$ python3 -q
>>> import numpy as np
>>> np.set_printoptions(suppress=True, linewidth=200)
>>> arr = np.load("layer1.npy")
>>> arr.round(3)
array([[ 2.255, -0.666,  0.196,  1.008, -1.395],
       [-0.666,  1.234, -0.056, -0.822,  0.597],
       [ 0.196, -0.056,  1.011,  0.272, -0.16 ],
       [ 1.008, -0.822,  0.272,  1.12 , -1.465],
       [-1.395,  0.597, -0.16 , -1.465,  2.38 ]])
>>> U, sig, Vh = np.linalg.svd(arr)
>>> np.argmax(sig[:-1] / (sig[1:] + 1e-6)) + 1
np.int64(4)
>>> M2 = U[:, :4] @ np.diag(sig[:4]) @ Vh[:4]
>>> round(np.linalg.norm(arr - M2) / np.linalg.norm(arr), 3)
np.float64(0.0)
>>> np.round(np.linalg.norm(arr - M2, 2), 3), round(float(sig[4]), 3)
(np.float64(0.0), 0.0)
>>> np.round(np.abs(arr - M2).max(), 3)
np.float64(0.0)
>>> print(round(float(np.linalg.norm(arr, 2) / np.linalg.norm(arr)), 3))
0.945
>>> np.linalg.matrix_rank(arr, rtol=0.1)
np.int64(4)
>>> [round(float(x), 3) for x in np.linalg.svd(arr, compute_uv=False)[:3]]
[5.0, 1.0, 1.0]
>>> np.linalg.cond(arr) > 100
np.True_
>>> P = np.triu(np.array([[0, -2, 0, 1, 0],
...     [1, 1, -1, -1, -1],
...     [0, 0, 0, -1, -2],
...     [0, -2, 2, 1, -1],
...     [0, 1, 1, 0, 2]]), 1) + np.eye(5)
>>> M2 = P @ arr @ np.linalg.inv(P)
>>> np.linalg.matrix_rank(M2)
np.int64(4)
>>> round(np.trace(M2), 3), round(float(np.trace(arr)), 3)
(np.float64(8.0), 8.0)
>>> U, sig, Vh = np.linalg.svd(arr)
>>> evecs = Vh[:(sig > 1e-8).sum()]
>>> rng = np.random.default_rng(858)
>>> vec = arr[2] + 3 * arr[0] + rng.integers(2) * np.eye(5)[4]
>>> vec.round(3)
array([ 6.96 , -2.054,  1.599,  3.296, -4.347])
>>> np.linalg.matrix_rank(np.vstack([arr, vec]))
np.int64(4)
>>> np.allclose(evecs.T @ evecs @ vec, vec)
True
>>> feats = np.loadtxt("out19.csv", delimiter=",")
>>> feats
array([[ 2.964,  1.09 ,  3.072,  0.947],
       [ 2.924,  1.129,  3.024,  0.981],
       [ 2.922,  0.994,  3.054,  0.994],
       [ 2.977,  0.98 ,  3.065,  1.015],
       [ 2.964,  1.083,  3.023,  1.006],
       [ 2.953,  0.986,  2.96 ,  1.053],
       [ 3.002,  0.917,  2.982,  0.998],
       [ 3.069,  1.005,  3.003,  0.995],
       [ 3.01 ,  0.998,  3.028,  0.98 ],
       [ 2.97 ,  1.019,  2.959,  1.01 ],
       [ 3.027,  1.052,  2.994,  0.904],
       [ 2.883,  1.016,  0.039,  3.012],
       [ 3.049,  1.023, -0.026,  3.013],
       [ 3.044,  0.96 , -0.053,  2.983],
       [ 3.061,  0.974,  0.043,  2.951],
       [ 2.995,  0.928, -0.021,  3.063],
       [ 3.037,  1.033,  0.076,  2.996],
       [ 3.021,  0.954, -0.096,  2.932],
       [ 3.039,  1.   ,  0.015,  2.949],
       [ 3.009,  0.993, -0.046,  3.032],
       [ 3.085,  0.969,  0.053,  2.938],
       [ 3.003,  1.106, -0.065,  3.049],
       [ 0.036,  0.01 ,  1.014,  0.948],
       [ 0.008,  0.05 ,  1.051,  0.938],
       [ 0.044, -0.03 ,  1.051,  0.996],
       [ 0.026,  0.034,  1.063,  0.988],
       [-0.018, -0.023,  0.995,  0.904],
       [-0.003,  0.062,  0.98 ,  0.975],
       [-0.015, -0.044,  1.015,  0.964],
       [-0.01 ,  0.086,  1.113,  1.031],
       [ 0.035, -0.013,  1.036,  0.96 ],
       [-0.113, -0.03 ,  1.015,  0.977],
       [ 0.004, -0.037,  1.058,  1.051]])
>>> q, evecs = np.linalg.qr(feats[:, :1])[0], np.linalg.qr(feats[:, 1:])[0]
>>> sig = np.linalg.svd(q.T @ evecs, compute_uv=False)
>>> np.round(np.degrees(np.arccos(sig.clip(0, 1))), 3)
array([3.699])
>>> (sig > 0.9).sum()
np.int64(1)
>>> F = np.array([[0, 0, 3], [-2, 0, 0], [0, 0, 0]])
>>> # rank 2
>>> round(np.linalg.det(F), 3)
np.float64(0.0)
>>> print(np.allclose(F, F.T))
False
>>> U, sig, Vh = np.linalg.svd(F, full_matrices=False)
>>> np.allclose(U * sig @ Vh, F)
True
>>> np.round(sig / sig[0], 3)
array([1.   , 0.667, 0.   ])
>>> round(np.sqrt((sig ** 2).sum()), 3), np.round(np.linalg.norm(F), 3)
(np.float64(3.606), np.float64(3.606))
>>> sig
array([3., 2., 0.])
>>> (sig > 1e-8).sum()
np.int64(2)
>>> U.T @ U
array([[1., 0., 0.],
       [0., 1., 0.],
       [0., 0., 1.]])
>>> U.shape, sig.shape, Vh.shape
((3, 3), (3,), (3, 3))
>>> Vh @ Vh.T
array([[1., 0., 0.],
       [0., 1., 0.],
       [0., 0., 1.]])
>>> np.abs(Vh[0])
array([0., 0., 1.])
>>> print(np.abs(np.diag(np.linalg.qr(F)[1])) > 1e-9)
[ True False False]
>>> np.poly(F)
array([1., 0., 0., 0.])
>>> round(np.linalg.det(2 * F), 3), round(float(np.linalg.det(F)), 3)
(np.float64(0.0), 0.0)
>>> np.round(np.linalg.det(F.T), 3)
np.float64(0.0)
>>> round(np.linalg.eigvals(F).sum().real, 3)
np.float64(0.0)
>>> np.round(np.linalg.det(F[::-1]), 3)
np.float64(0.0)
>>> labels = rng.integers(0, 2, 5)
>>> W0 = np.triu((labels[:, None] == labels) & (rng.random((5, 5)) < 0.8), 1).astype(int)
>>> W0 += W0.T
>>> W0
array([[0, 0, 1, 1, 0],
       [0, 0, 0, 0, 1],
       [1, 0, 0, 1, 0],
       [1, 0, 1, 0, 0],
       [0, 1, 0, 0, 0]])
>>> vec = np.array([1, 0, 3, 0, 0])
>>> rhs = W0 @ vec
>>> rhs
array([3, 0, 1, 4, 0])
>>> np.round(np.linalg.solve(W0, W0[:, 2]), 3)
array([ 0.,  0.,  1., -0.,  0.])
>>> labels = rng.permutation(5)
>>> M2 = W0[:, labels] * rng.choice([-1, 1], 5)
>>> print(M2)
[[ 0  0 -1  0  1]
 [-1  0  0  0  0]
 [ 0  0  0  1  1]
 [ 0  0 -1  1  0]
 [ 0 -1  0  0  0]]
>>> U, _, Vh = np.linalg.svd(W0.T @ M2)
>>> np.round(np.linalg.lstsq(W0, M2)[0], 3) + 0
array([[ 0.,  0.,  0.,  1.,  0.],
       [ 0., -1.,  0.,  0.,  0.],
       [ 0.,  0., -1.,  0.,  0.],
       [ 0.,  0.,  0.,  0.,  1.],
       [-1.,  0.,  0.,  0.,  0.]])
>>> np.round(U @ Vh, 3) + 0
array([[ 0.,  0.,  0.,  1.,  0.],
       [ 0., -1.,  0.,  0.,  0.],
       [ 0.,  0., -1.,  0.,  0.],
       [ 0.,  0.,  0.,  0.,  1.],
       [-1.,  0.,  0.,  0.,  0.]])
>>> mat = np.array([[0, 0, 1, 0, 0, 0, 0, 0],
...     [1, 0, 0, 0, 0, 0, 0, 0],
...     [0, 0, 0, 0, 0, 0, 1, 0],
...     [0, 0, 0, 1, 0, 0, 0, 0],
...     [0, 0, 0, 0, 1, 0, 0, 0],
...     [0, 0, 0, 0, 0, 1, 0, 0],
...     [0, 1, 0, 0, 0, 0, 0, 0],
...     [0, 0, 0, 0, 0, 0, 0, 1]])
>>> # orthonormal columns
>>> M2 = np.linalg.inv(mat)
>>> round(np.linalg.slogdet(mat)[0], 3)
np.float64(-1.0)
>>> np.round(np.linalg.det(mat) * M2, 3)
array([[-0., -1., -0., -0., -0., -0., -0., -0.],
       [-0., -0., -0., -0., -0., -0., -1., -0.],
       [-1., -0., -0., -0., -0., -0., -0., -0.],
       [-0., -0., -0., -1., -0., -0., -0., -0.],
       [-0., -0., -0., -0., -1., -0., -0., -0.],
       [-0., -0., -0., -0., -0., -1., -0., -0.],
       [-0., -0., -1., -0., -0., -0., -0., -0.],
       [-0., -0., -0., -0., -0., -0., -0., -1.]])
>>> (np.abs(M2) > 1e-9).astype(int)
array([[0, 1, 0, 0, 0, 0, 0, 0],
       [0, 0, 0, 0, 0, 0, 1, 0],
       [1, 0, 0, 0, 0, 0, 0, 0],
       [0, 0, 0, 1, 0, 0, 0, 0],
       [0, 0, 0, 0, 1, 0, 0, 0],
       [0, 0, 0, 0, 0, 1, 0, 0],
       [0, 0, 1, 0, 0, 0, 0, 0],
       [0, 0, 0, 0, 0, 0, 0, 1]])
>>> np.allclose(M2, mat.T)
True
>>> M2 = np.array([[-9, -3, 8],
...     [-5, 4, -5],
...     [0, 3, -1],
...     [-4, -2, 1],
...     [-2, -1, 5],
...     [-7, -8, 0],
...     [3, -8, -7],
...     [9, -5, 7]])
>>> np.einsum("ij,ij->i", mat, mat)
array([1, 1, 1, 1, 1, 1, 1, 1])
>>> mat @ M2
array([[ 0,  3, -1],
       [-9, -3,  8],
       [ 3, -8, -7],
       [-4, -2,  1],
       [-2, -1,  5],
       [-7, -8,  0],
       [-5,  4, -5],
       [ 9, -5,  7]])
>>> print(M2.T @ mat.T)
[[ 0 -9  3 -4 -2 -7 -5  9]
 [ 3 -3 -8 -2 -1 -8  4 -5]
 [-1  8 -7  1  5  0 -5  7]]
>>> np.linalg.matrix_rank(np.vstack([mat, M2.T]))
np.int64(8)
>>> np.linalg.matrix_rank(mat @ M2)
np.int64(3)
>>> np.einsum("ik,kj->ij", mat, M2)
array([[ 0,  3, -1],
       [-9, -3,  8],
       [ 3, -8, -7],
       [-4, -2,  1],
       [-2, -1,  5],
       [-7, -8,  0],
       [-5,  4, -5],
       [ 9, -5,  7]])
>>> print(np.vstack([mat, M2.T]).shape)
(11, 8)
>>> np.einsum("ik,kj->ji", mat, M2)
array([[ 0, -9,  3, -4, -2, -7, -5,  9],
       [ 3, -3, -8, -2, -1, -8,  4, -5],
       [-1,  8, -7,  1,  5,  0, -5,  7]])
>>> vec = np.array([-1, -2, 1, -1, 2, -2, 2, 0])
>>> [p for p in range(1, 25) if np.allclose(np.linalg.matrix_power(mat, p), np.eye(8))]
[4, 8, 12, 16, 20, 24]
>>> print(8 - np.linalg.matrix_rank(mat - np.eye(8), tol=1e-8))
5
>>> round(float(np.linalg.det(mat)), 3)
-1.0
>>> mat.sum(axis=1)
array([1, 1, 1, 1, 1, 1, 1, 1])
>>> np.linalg.matrix_power(mat, 2)
array([[0, 0, 0, 0, 0, 0, 1, 0],
       [0, 0, 1, 0, 0, 0, 0, 0],
       [0, 1, 0, 0, 0, 0, 0, 0],
       [0, 0, 0, 1, 0, 0, 0, 0],
       [0, 0, 0, 0, 1, 0, 0, 0],
       [0, 0, 0, 0, 0, 1, 0, 0],
       [1, 0, 0, 0, 0, 0, 0, 0],
       [0, 0, 0, 0, 0, 0, 0, 1]])
>>> np.round(np.sort(np.abs(np.linalg.eigvals(mat)))[::-1], 3)
array([1., 1., 1., 1., 1., 1., 1., 1.])
>>> pr = np.eye(8)[2]
>>> for _ in range(6):
...     pr = pr @ mat
...     print(pr.round(3))
... 
[0. 0. 0. 0. 0. 0. 1. 0.]
[0. 1. 0. 0. 0. 0. 0. 0.]
[1. 0. 0. 0. 0. 0. 0. 0.]
[0. 0. 1. 0. 0. 0. 0. 0.]
[0. 0. 0. 0. 0. 0. 1. 0.]
[0. 1. 0. 0. 0. 0. 0. 0.]
>>> E = np.load("dump.npy")
>>> E
array([[  0.8,  -1.9,   0. ,  -1.4,   0.1,  -0.2,   0. ],
       [  1. ,   1.7,  -2.2,  -0.8,  -0.4,  -0.6,   2. ],
       [ -0.3,   0.3,  -1.3,  -0.3,  -0.6,   0.8,   1.4],
       [ -2.3,  -0.2,  -0.3,   0.8,   0.1,  -1. ,   0.5],
       [  0.1,   1.5,   2.5,   0.1,   2.2,   0. ,  -0.9],
       [ -0.3,   1.8,  -0.1,   0.7,   1.3,  -1.1,   1.2],
       [  0.6,  -0.9,   1.7,   1.1,   0.3,   0.7,   0. ],
       [ -0.3,  -0.3,  -0.7,  -1.3,  -0.9,   0.1,  -2.5],
       [ -1.4,   1.3,   1.1,  -0.3,  -0.8,   0.6,  -0.1],
       [  0.6,  -0.4,  -1. ,  -0.7,  -0.4,  -1.5,   1. ],
       [  0. ,  -0.1,   0.9,  -0.7,   0.9,   0.6,  -0.2],
       [ -0.2,  -1.1,   0.3,  -0.9,   0.3,   0.8,   0.8],
       [ -0.2,  -0.9,   1.6,  -1.1,  -1.2,  -1.6,   2. ],
       [ -0.7,   1.6,   1. ,   1.5,  -0.6,   0. ,   1.1],
       [ -1.5,   1.9,  -0.8,  -1.3,  -0.2,   1.6,   0.7],
       [  2. , -10. ,   2. ,   7. ,   9. ,  -6. ,  -1. ],
       [ -0.7,   1.2,   0. ,  -1.6,  -0.9,  -0.5,   0. ],
       [ -1.2,   1.4,  -0.2,   1.2,   1.6,   0.3,  -0.3],
       [ -1.8,  -0.9,   0.3,   0.4,   1. ,   0. ,   0.9]])
>>> # row 15 dominates
>>> M2 = np.c_[E[:, :5] @ np.array([[0, 0, 0, 2, 1],
...     [1, 2, 0, 0, 2],
...     [1, 0, 0, 1, 1],
...     [0, 2, 2, 0, 2],
...     [0, 2, 1, 1, 2]]), np.array([0, 2, 0, 0, 2, 0, 2, 1, 2, 0, 2, 0, 2, 1, 2, 2, 1, 2, 2])]
>>> M2.round(3) + 0
array([[-1.9, -6.4, -2.7,  1.7, -5.6,  0. ],
       [-0.5,  1. , -2. , -0.6, -0.2,  2. ],
       [-1. , -1.2, -1.2, -2.5, -2.8,  0. ],
       [-0.5,  1.4,  1.7, -4.8, -1.2,  0. ],
       [ 4. ,  7.6,  2.4,  4.9, 10.2,  2. ],
       [ 1.7,  7.6,  2.7,  0.6,  7.2,  0. ],
       [ 0.8,  1. ,  2.5,  3.2,  3.3,  2. ],
       [-1. , -5. , -3.5, -2.2, -6. ,  1. ],
       [ 2.4,  0.4, -1.4, -2.5,  0.1,  2. ],
       [-1.4, -3. , -1.8, -0.2, -3.4,  0. ],
       [ 0.8,  0.2, -0.5,  1.8,  1.1,  2. ],
       [-0.8, -3.4, -1.5,  0.2, -3.3,  0. ],
       [ 0.7, -6.4, -3.4,  0. , -5. ,  2. ],
       [ 2.6,  5. ,  2.4, -1. ,  5.3,  1. ],
       [ 1.1,  0.8, -2.8, -4. , -1.5,  2. ],
       [-8. , 12. , 23. , 15. , 16. ,  2. ],
       [ 1.2, -2.6, -4.1, -2.3, -3.3,  1. ],
       [ 1.2,  8.4,  4. , -1. ,  7. ,  2. ],
       [-0.6,  1. ,  1.8, -2.3, -0.5,  2. ]])
>>> np.linalg.matrix_rank(np.c_[E, M2])
np.int64(8)
